% python3 -q
>>> import numpy as np
>>> import numpy.linalg as la
>>> np.set_printoptions(precision=1, suppress=True, linewidth=200)
>>> A = np.loadtxt("w.csv", delimiter=",")
>>> A
array([[5., 1., 1., 1., 1., 1.],
       [1., 5., 1., 1., 1., 1.],
       [1., 1., 5., 1., 1., 1.],
       [1., 1., 1., 5., 1., 1.],
       [1., 1., 1., 1., 5., 1.],
       [1., 1., 1., 1., 1., 5.]])
>>> # symmetric
>>> blk = np.stack([A, -3 * A, A[::-1]])
>>> la.norm(blk, axis=(1, 2))
array([13.4, 40.2, 13.4])
>>> blk.sum(axis=0)
array([[-9., -1., -1., -1., -1.,  3.],
       [-1., -9., -1., -1.,  3., -1.],
       [-1., -1., -9.,  3., -1., -1.],
       [-1., -1.,  3., -9., -1., -1.],
       [-1.,  3., -1., -1., -9., -1.],
       [ 3., -1., -1., -1., -1., -9.]])
>>> J = np.array([[1, 0, 0, 0, 0, 0, 0, 0],
...     [-9, 1, 0, 0, 0, 0, 0, 0],
...     [9, 5, 1, 0, 0, 0, 0, 0],
...     [4, 6, 1, 1, 0, 0, 0, 0],
...     [9, -9, 4, -5, 1, 0, 0, 0],
...     [5, 2, 1, -1, 4, 1, 0, 0],
...     [6, 1, 3, -5, 9, 8, 1, 0],
...     [6, 7, -9, -7, 1, 4, 4, 1]])
>>> # triangular
>>> [round(float(x), 1) for x in la.svd(J, compute_uv=False)[:3]]
[22.1, 15.9, 11.1]
>>> la.matrix_rank(J, rtol=0.1)
np.int64(5)
>>> K = np.loadtxt("x.csv", delimiter=",")
>>> K
array([[  0.,  -3.,   0.,   3.,  -2.,  -3.,   1.,  -1.],
       [  0., -27.,   0.,  27., -18., -27.,   9.,  -9.],
       [  0., -15.,   0.,  15., -10., -15.,   5.,  -5.],
       [  0., -18.,   0.,  18., -12., -18.,   6.,  -6.],
       [  0., -27.,   0.,  27., -18., -27.,   9.,  -9.],
       [  0., -15.,   0.,  15., -10., -15.,   5.,  -5.],
       [  0., -18.,   0.,  18., -12., -18.,   6.,  -6.],
       [  0., -15.,   0.,  15., -10., -15.,   5.,  -5.],
       [  0.,   0.,   0.,   0.,   0.,   0.,   0.,   0.],
       [  0., -24.,   0.,  24., -16., -24.,   8.,  -8.]])
>>> la.lstsq(K[:-1].T, K[-1])[2]
np.int32(1)
>>> np.abs(np.diag(la.qr(K)[1])) > 1e-9
array([False,  True, False, False, False, False, False, False])
>>> np.unique(K.round(6), axis=0).shape
(6, 8)
>>> rank = la.matrix_rank(K)
>>> rank
np.int64(1)
>>> null = la.svd(K)[2][rank:].T
>>> [int(la.matrix_rank(K[:, :j + 1])) for j in range(8)]
[0, 1, 1, 1, 1, 1, 1, 1]
>>> null.shape
(8, 7)
>>> W0 = np.load("dump.npy")
>>> W0
array([[1. , 0.2, 0. , 0. , 0. , 0. , 0. , 0. , 0. , 0. , 0. ],
       [0.2, 1. , 0.2, 0. , 0. , 0. , 0. , 0. , 0. , 0. , 0. ],
       [0. , 0.2, 1. , 0.2, 0. , 0. , 0. , 0. , 0. , 0. , 0. ],
       [0. , 0. , 0.2, 1. , 0.2, 0. , 0. , 0. , 0. , 0. , 0. ],
       [0. , 0. , 0. , 0.2, 1. , 0.2, 0. , 0. , 0. , 0. , 0. ],
       [0. , 0. , 0. , 0. , 0.2, 1. , 0.2, 0. , 0. , 0. , 0. ],
       [0. , 0. , 0. , 0. , 0. , 0.2, 1. , 0.2, 0. , 0. , 0. ],
       [0. , 0. , 0. , 0. , 0. , 0. , 0.2, 1. , 0.2, 0. , 0. ],
       [0. , 0. , 0. , 0. , 0. , 0. , 0. , 0.2, 1. , 0.2, 0. ],
       [0. , 0. , 0. , 0. , 0. , 0. , 0. , 0. , 0.2, 1. , 0.2],
       [0. , 0. , 0. , 0. , 0. , 0. , 0. , 0. , 0. , 0.2, 1. ]])
>>> rng = np.random.default_rng(73)
>>> idx = rng.permutation(11)
>>> idx
array([ 4,  6, 10,  0,  3,  7,  2,  5,  8,  1,  9])
>>> other = W0[idx][:, idx]
>>> np.sort(np.abs(la.eigvals(other)))
array([0.6, 0.7, 0.7, 0.8, 0.9, 1. , 1.1, 1.2, 1.3, 1.3, 1.4])
>>> idx = rng.integers(0, 2, 11)
>>> X = np.triu((idx[:, None] == idx) & (rng.random((11, 11)) < 0.8), 1).astype(int)
>>> X += X.T
>>> X
array([[0, 0, 0, 1, 1, 0, 1, 0, 0, 0, 0],
       [0, 0, 1, 0, 0, 1, 0, 0, 1, 0, 1],
       [0, 1, 0, 0, 0, 1, 0, 0, 1, 0, 1],
       [1, 0, 0, 0, 1, 0, 1, 0, 0, 1, 0],
       [1, 0, 0, 1, 0, 0, 1, 1, 0, 0, 0],
       [0, 1, 1, 0, 0, 0, 0, 0, 1, 0, 1],
       [1, 0, 0, 1, 1, 0, 0, 1, 0, 1, 0],
       [0, 0, 0, 0, 1, 0, 1, 0, 0, 0, 0],
       [0, 1, 1, 0, 0, 1, 0, 0, 0, 0, 1],
       [0, 0, 0, 1, 0, 0, 1, 0, 0, 0, 0],
       [0, 1, 1, 0, 0, 1, 0, 0, 1, 0, 0]])
>>> round(la.eigvalsh(X).min(), 1)
np.float64(-1.8)
>>> np.all(la.eigvalsh(X) > 0)
np.False_
>>> [round(float(la.det(X[:i, :i])), 2) + 0 for i in range(1, 12)]
[0.0, 0.0, 0.0, 1.0, -2.0, 4.0, -6.0, -4.0, 6.0, 3.0, -4.0]
